>>> import numpy as np
>>> from numpy import linalg as LA
>>> np.set_printoptions(precision=3, suppress=True, linewidth=200)
>>> m1 = np.array([[0, 0, 0, 0], [0, 0, 0, 0], [0, 0, -3, -2], [0, 0, -1, -2]])
>>> rng = np.random.default_rng(653)
>>> Y = m1 + rng.integers(-2, 3, (4, 2)) @ rng.integers(-2, 3, (2, 4))
>>> Y
array([[ 2, -1,  0, -2],
       [-1,  0,  0,  0],
       [-1,  3, -3,  4],
       [ 1,  1, -1,  0]])
>>> np.abs(Y - m1).sum(axis=1)
array([ 5,  1, 10,  4])
>>> np.round(LA.svd(Y - m1, compute_uv=False), 3) + 0
array([7.524, 2.321, 0.   , 0.   ])
>>> Y - m1
array([[ 2, -1,  0, -2],
       [-1,  0,  0,  0],
       [-1,  3,  0,  6],
       [ 1,  1,  0,  2]])
>>> LA.matrix_rank(Y - m1, tol=1e-8)
np.int64(2)
>>> J = np.load("test3.npy")
>>> J
array([[ 10.851,  43.878, -15.359],
       [  1.651,  16.542,  -6.987],
       [  0.113,  10.501,  -5.153],
       [ -0.907,   5.216,  -3.517],
       [ -0.986,   4.668,  -3.342],
       [ -1.141,   3.371,  -2.92 ],
       [ -1.246,   0.589,  -1.93 ],
       [ -1.216,   0.201,  -1.769],
       [ -1.153,  -0.237,  -1.569],
       [ -0.903,  -0.957,  -1.124],
       [ -0.094,   1.638,   0.707],
       [ -1.596,   4.135,   2.278],
       [ -2.616,   4.888,   3.057],
       [ -6.419,   6.087,   5.599],
       [-11.392,   6.07 ,   8.638],
       [-13.415,   5.794,   9.837],
       [-22.595,   3.409,  15.143],
       [-30.002,   0.604,  19.34 ],
       [-43.621,  -5.791,  26.967],
       [-48.036,  -8.115,  29.424],
       [-52.055, -10.314,  31.655],
       [-66.729, -18.91 ,  39.779],
       [-68.581, -20.049,  40.802]])
>>> Y = J + rng.integers(-2, 3, (23, 2)) @ rng.integers(-2, 3, (2, 3))
>>> Y
array([[ 10.851,  43.878, -12.359],
       [  1.651,  21.542,  -7.987],
       [  0.113,   7.501,  -5.153],
       [ -0.907,   1.216,  -1.517],
       [ -0.986,   6.668,  -1.342],
       [ -1.141,   2.371,  -3.92 ],
       [ -1.246,   0.589,  -4.93 ],
       [ -1.216,   4.201,  -0.769],
       [ -1.153,  -3.237,   1.431],
       [ -0.903,  -2.957,  -3.124],
       [ -0.094,   0.638,   2.707],
       [ -1.596,   4.135,   5.278],
       [ -2.616,   1.888,   6.057],
       [ -6.419,   7.087,   6.599],
       [-11.392,   3.07 ,  11.638],
       [-13.415,  10.794,   8.837],
       [-22.595,   2.409,  17.143],
       [-30.002,  -3.396,  18.34 ],
       [-43.621,  -7.791,  30.967],
       [-48.036,  -4.115,  27.424],
       [-52.055,  -5.314,  30.655],
       [-66.729, -16.91 ,  38.779],
       [-68.581, -20.049,  37.802]])
>>> Y - J
array([[ 0.,  0.,  3.],
       [ 0.,  5., -1.],
       [ 0., -3.,  0.],
       [ 0., -4.,  2.],
       [ 0.,  2.,  2.],
       [ 0., -1., -1.],
       [ 0.,  0., -3.],
       [ 0.,  4.,  1.],
       [ 0., -3.,  3.],
       [ 0., -2., -2.],
       [ 0., -1.,  2.],
       [ 0.,  0.,  3.],
       [ 0., -3.,  3.],
       [ 0.,  1.,  1.],
       [ 0., -3.,  3.],
       [ 0.,  5., -1.],
       [ 0., -1.,  2.],
       [ 0., -4., -1.],
       [ 0., -2.,  4.],
       [ 0.,  4., -2.],
       [ 0.,  5., -1.],
       [ 0.,  2., -1.],
       [ 0.,  0., -3.]])
>>> LA.matrix_rank(Y - J, tol=1e-8)
np.int64(2)
>>> C = J[[18, 19]].astype(float)
>>> for _ in range(6):
...     z = LA.norm(J[:, None] - C, axis=-1).argmin(axis=1)
...     C = np.array([J[z == j].mean(axis=0) for j in range(2)])
... 
>>> z
array([0, 0, 0, 0, 0, 0, 0, 0, 0, 0, 0, 0, 0, 0, 0, 0, 0, 0, 1, 1, 1, 1, 1])
>>> np.abs(C[1] - C[0]).argmax()
np.int64(0)
>>> np.bincount(z)
array([18,  5])
>>> cen = J - J.mean(axis=1)
Traceback (most recent call last):
  File "<python-input-22>", line 1, in <module>
    cen = J - J.mean(axis=1)
          ~~^~~~~~~~~~~~~~~~
ValueError: operands could not be broadcast together with shapes (23,3) (23,) 
>>> cen = J - J.mean(axis=0)
>>> Uu, sv, VT = LA.svd(cen, full_matrices=False)
>>> np.round((sv ** 2).sum() ** 2 / (sv ** 4).sum(), 3)
np.float64(1.137)
>>> np.searchsorted(np.cumsum(sv ** 2) / (sv ** 2).sum(), 0.9) + 1
np.int64(1)
>>> E = np.array([[-0.6, -0.4, -0.5],
...     [0.4, -0.2, -0.5],
...     [-0.2, -2.2, 0.8],
...     [0.9, -0.6, -1.8],
...     [0.2, 1.2, 0.4],
...     [-0.4, -0.6, 1.3],
...     [1.4, -1.3, 0.3],
...     [-0.4, -0.1, -0.5],
...     [1.3, -0.2, 0.5],
...     [0.3, -0.4, -0.6],
...     [0.1, -1.0, -1.2],
...     [0.8, -2.1, -0.5],
...     [0.1, 0.0, -0.8],
...     [0.0, 0.9, 1.0],
...     [-1.2, -0.6, 0.7],
...     [0.2, 1.9, -1.1],
...     [-1.6, -0.5, 0.8],
...     [0.7, 1.4, -0.5],
...     [-1.3, -1.9, 0.5],
...     [1.2, -0.1, 0.7],
...     [1.4, 0.9, -1.4],
...     [-2.3, -1.9, -1.5],
...     [-1.1, -0.6, -0.2],
...     [0.3, -0.5, -0.6]])
>>> E[:, 1] = -1 * E[:, 0] + 0.1 * rng.normal(size=24)
>>> E
array([[-0.6  ,  0.755, -0.5  ],
       [ 0.4  , -0.537, -0.5  ],
       [-0.2  ,  0.157,  0.8  ],
       [ 0.9  , -0.745, -1.8  ],
       [ 0.2  , -0.066,  0.4  ],
       [-0.4  ,  0.342,  1.3  ],
       [ 1.4  , -1.523,  0.3  ],
       [-0.4  ,  0.402, -0.5  ],
       [ 1.3  , -1.083,  0.5  ],
       [ 0.3  , -0.509, -0.6  ],
       [ 0.1  , -0.08 , -1.2  ],
       [ 0.8  , -0.812, -0.5  ],
       [ 0.1  , -0.234, -0.8  ],
       [ 0.   ,  0.025,  1.   ],
       [-1.2  ,  1.303,  0.7  ],
       [ 0.2  , -0.016, -1.1  ],
       [-1.6  ,  1.63 ,  0.8  ],
       [ 0.7  , -0.598, -0.5  ],
       [-1.3  ,  1.254,  0.5  ],
       [ 1.2  , -1.293,  0.7  ],
       [ 1.4  , -1.463, -1.4  ],
       [-2.3  ,  2.296, -1.5  ],
       [-1.1  ,  1.12 , -0.2  ],
       [ 0.3  , -0.274, -0.6  ]])
>>> Y = np.c_[E[:, :1] @ np.array([[1]]), np.array([2, 7, 6, 6, 6, 7, 1, 1, 7, 0, 2, 0, 3, 2, 4, 6, 2, 5, 2, 8, 0, 2, 2, 1])]
>>> Y
array([[-0.6,  2. ],
       [ 0.4,  7. ],
       [-0.2,  6. ],
       [ 0.9,  6. ],
       [ 0.2,  6. ],
       [-0.4,  7. ],
       [ 1.4,  1. ],
       [-0.4,  1. ],
       [ 1.3,  7. ],
       [ 0.3,  0. ],
       [ 0.1,  2. ],
       [ 0.8,  0. ],
       [ 0.1,  3. ],
       [ 0. ,  2. ],
       [-1.2,  4. ],
       [ 0.2,  6. ],
       [-1.6,  2. ],
       [ 0.7,  5. ],
       [-1.3,  2. ],
       [ 1.2,  8. ],
       [ 1.4,  0. ],
       [-2.3,  2. ],
       [-1.1,  2. ],
       [ 0.3,  1. ]])
>>> LA.norm(LA.qr(E)[0].T @ Y, axis=0) ** 2 / ((Y ** 2).sum(axis=0) + 1e-12)
array([1.   , 0.082])
>>> X = np.load("mat.npy")
>>> X
array([[-0.8  , -0.723, -1.684],
       [ 0.114, -1.854,  0.741],
       [-1.829,  0.2  ,  0.783]])
>>> np.round(X.T @ X, 3) + 0
array([[4., 0., 0.],
       [0., 4., 0.],
       [0., 0., 4.]])
>>> np.round(X @ X.T, 3) + 0
array([[4., 0., 0.],
       [0., 4., 0.],
       [0., 0., 4.]])
>>> LA.norm(X, axis=0)
array([2., 2., 2.])
>>> LA.pinv(X)
array([[-0.2  ,  0.029, -0.457],
       [-0.181, -0.463,  0.05 ],
       [-0.421,  0.185,  0.196]])
>>> z = rng.permutation(3)
>>> z
array([0, 2, 1])
>>> Y = X[z][:, z]
>>> np.allclose(Y, X)
False
>>> np.sort(np.abs(LA.eigvals(Y)))
array([2., 2., 2.])
>>> round(LA.det(Y), 3), round(LA.det(X[z]), 3)
(np.float64(8.0), np.float64(-8.0))
>>> cen = (E - E.mean(axis=0)) / E.std(axis=0)
>>> cen.std(axis=0)
array([1., 1., 1.])
>>> c = LA.lstsq(np.delete(cen, 1, axis=1), cen[:, 1])[0]
>>> c
array([-0.995, -0.009])
>>> np.round(1 - np.var(cen[:, 1] - np.delete(cen, 1, axis=1) @ c), 3)
np.float64(0.988)
>>> W1 = np.array([[-2, -2, 0, -2], [0, 2, 0, 2], [-2, -2, 0, 2]])
>>> c = np.array([0, 3, 1, 1])
>>> H = np.maximum(X @ W1 + c, 0)
>>> H
array([[4.969, 6.523, 1.   , 0.   ],
       [0.   , 0.   , 1.   , 0.   ],
       [2.092, 5.493, 1.   , 6.626]])
>>> (H > 0).mean(axis=0)
array([0.667, 0.667, 1.   , 0.333])
>>> C = np.array([[2, -1], [1, -1], [-1, 3], [2, -3]])
>>> (H @ C).round(6).argmax(axis=1)
array([0, 1, 0])
>>> W1 @ C
array([[-10,  10],
       [  6,  -8],
       [ -2,  -2]])
>>> H @ H
Traceback (most recent call last):
  File "<python-input-58>", line 1, in <module>
    H @ H
    ~~^~~
ValueError: matmul: Input operand 1 has a mismatch in its core dimension 0, with gufunc signature (n?,k),(k,m?)->(n?,m?) (size 3 is different from 4)
>>> G = H.T @ H
>>> G
array([[29.071, 43.909,  7.061, 13.863],
       [43.909, 72.728, 12.016, 36.396],
       [ 7.061, 12.016,  3.   ,  6.626],
       [13.863, 36.396,  6.626, 43.902]])
>>> LA.matrix_rank(G)
np.int64(3)
>>> np.round(LA.eigvalsh(G)[::-1], 3) + 0
array([121.428,  26.29 ,   0.983,   0.   ])
>>> np.diag(G)
array([29.071, 72.728,  3.   , 43.902])
>>> LA.svd(H, compute_uv=False) ** 2
array([121.428,  26.29 ,   0.983])
>>> A = np.load("x.npy")
>>> A
array([[ 1, -1],
       [ 1,  0]])
>>> def softmax(z):
...     e = np.exp(z - z.max(axis=-1, keepdims=True))
...     return e / e.sum(axis=-1, keepdims=True)
... 
>>> softmax(A[1] + 4)
array([0.731, 0.269])
>>> softmax(A[1])
array([0.731, 0.269])
>>> scores = A @ A.T / np.sqrt(2)
>>> softmax(scores)
array([[0.67, 0.33],
       [0.5 , 0.5 ]])
>>> softmax(scores + np.triu(np.full(scores.shape, -np.inf), 1))
array([[1. , 0. ],
       [0.5, 0.5]])
>>> hat = np.triu(np.array([[-2, -4], [1, -5]]), 1) + np.eye(2)
>>> Y = hat @ A @ LA.inv(hat)
>>> np.trace(Y), np.trace(A)
(np.float64(1.0), np.int64(1))
>>> Y
array([[ -3., -13.],
       [  1.,   4.]])
>>> arr = np.load("block11.npy")
>>> arr
array([[-4,  0,  2],
       [-1,  6,  1],
       [ 2,  1, 12]])
>>> x = np.array([3, 0, 3])
>>> (arr * x).sum(axis=1)
array([-6,  0, 42])
>>> arr @ np.ones(3)
array([-2.,  6., 15.])
>>> arr * x
array([[-12,   0,   6],
       [ -3,   0,   3],
       [  6,   0,  36]])
>>> arr @ (2 * x)
array([-12,   0,  84])
>>> np.sign((arr @ x).round(6))
array([-1,  0,  1])
>>> arr @ np.eye(3)[1]
array([0., 6., 1.])
>>> blk = np.stack([arr, 4 * arr, arr[::-1]])
>>> LA.det(blk)
array([  -310., -19840.,    310.])
>>> np.einsum("bij,cij->bc", blk, blk)
array([[ 207,  828,   70],
       [ 828, 3312,  280],
       [  70,  280,  207]])
>>> LA.norm(blk, axis=(1, 2))
array([14.387, 57.55 , 14.387])
>>> LA.matrix_rank(blk)
array([3, 3, 3])
>>> blk.shape
(3, 3, 3)
>>> w, vecs = LA.eig(arr)
>>> np.sort(LA.eigvals(arr.T))
array([-4.26 ,  5.878, 12.382])
>>> round(float(np.prod(w)), 3)
-310.0
>>> np.sort(LA.eigvals(LA.inv(arr)))
array([-0.235,  0.081,  0.17 ])
>>> np.round(arr @ vecs[:, 0] - w[0] * vecs[:, 0], 3) + 0
array([0., 0., 0.])
>>> w
array([-4.26 , 12.382,  5.878])
>>> K = np.load("case13.npy")
>>> K
array([[ 2.683, -0.554, -0.475],
       [-0.554,  2.03 , -0.832],
       [-0.475, -0.832,  2.287]])
>>> q, Rm = LA.qr(K)
>>> np.round(abs(Rm[0, 0]), 3), round(float(LA.norm(K[:, 0])), 3)
(np.float64(2.78), 2.78)
>>> q @ Rm
array([[ 2.683, -0.554, -0.475],
       [-0.554,  2.03 , -0.832],
       [-0.475, -0.832,  2.287]])
>>> np.round(q.T @ q, 3) + 0
array([[1., 0., 0.],
       [0., 1., 0.],
       [0., 0., 1.]])
>>> blk = np.stack([K, -3 * K, K[::-1]])
>>> LA.det(blk)
array([   9.001, -243.029,   -9.001])
>>> LA.matrix_rank(blk.reshape(3, -1))
np.int64(2)
>>> LA.norm(blk, axis=(1, 2))
array([ 4.359, 13.076,  4.359])
>>> blk.sum(axis=0)
array([[-5.841,  0.276,  3.237],
       [ 0.554, -2.03 ,  0.832],
       [ 3.633,  1.11 , -5.049]])
>>> blk.shape
(3, 3, 3)
>>> np.einsum("bij,cij->bc", blk, blk)
array([[ 18.999, -56.998,   1.32 ],
       [-56.998, 170.994,  -3.961],
       [  1.32 ,  -3.961,  18.999]])
